>>> import numpy as np
>>> np.set_printoptions(precision=1, suppress=True, linewidth=120, floatmode="fixed")
>>> data = np.load("mat.npy")
>>> data
array([[ 1,  1,  1,  1, -1, -1, -1, -1],
       [ 1,  1, -1, -1,  1,  1, -1, -1],
       [ 1, -1,  1, -1,  1, -1,  1, -1],
       [ 1, -1,  1, -1, -1,  1, -1,  1],
       [ 1,  1, -1, -1, -1, -1,  1,  1],
       [ 1, -1, -1,  1, -1,  1,  1, -1]])
>>> rng = np.random.default_rng(65)
>>> out = data + rng.integers(-2, 3, (6, 1)) @ rng.integers(-2, 3, (1, 8))
>>> out
array([[-3,  3, -3, -3, -1, -1,  3,  1],
       [-3,  3, -5, -5,  1,  1,  3,  1],
       [ 1, -1,  1, -1,  1, -1,  1, -1],
       [ 1, -1,  1, -1, -1,  1, -1,  1],
       [-1,  2, -3, -3, -1, -1,  3,  2],
       [-1,  0, -3, -1, -1,  1,  3,  0]])
>>> np.linalg.matrix_rank(out - data, tol=1e-8)
np.int64(1)
>>> np.abs(out - data).sum(axis=1)
array([20, 20,  0,  0, 10, 10])
>>> out - data
array([[-4,  2, -4, -4,  0,  0,  4,  2],
       [-4,  2, -4, -4,  0,  0,  4,  2],
       [ 0,  0,  0,  0,  0,  0,  0,  0],
       [ 0,  0,  0,  0,  0,  0,  0,  0],
       [-2,  1, -2, -2,  0,  0,  2,  1],
       [-2,  1, -2, -2,  0,  0,  2,  1]])
>>> vec = np.array([1, -2, 3, 1, 5, -1, -5, -1])
>>> np.sign((data @ vec).round(6))
array([ 1,  1,  1,  1, -1, -1])
>>> (data * vec).sum(axis=1)
array([  5,   5,   7,   3, -15,  -9])
>>> (data @ vec).argmax()
np.int64(2)
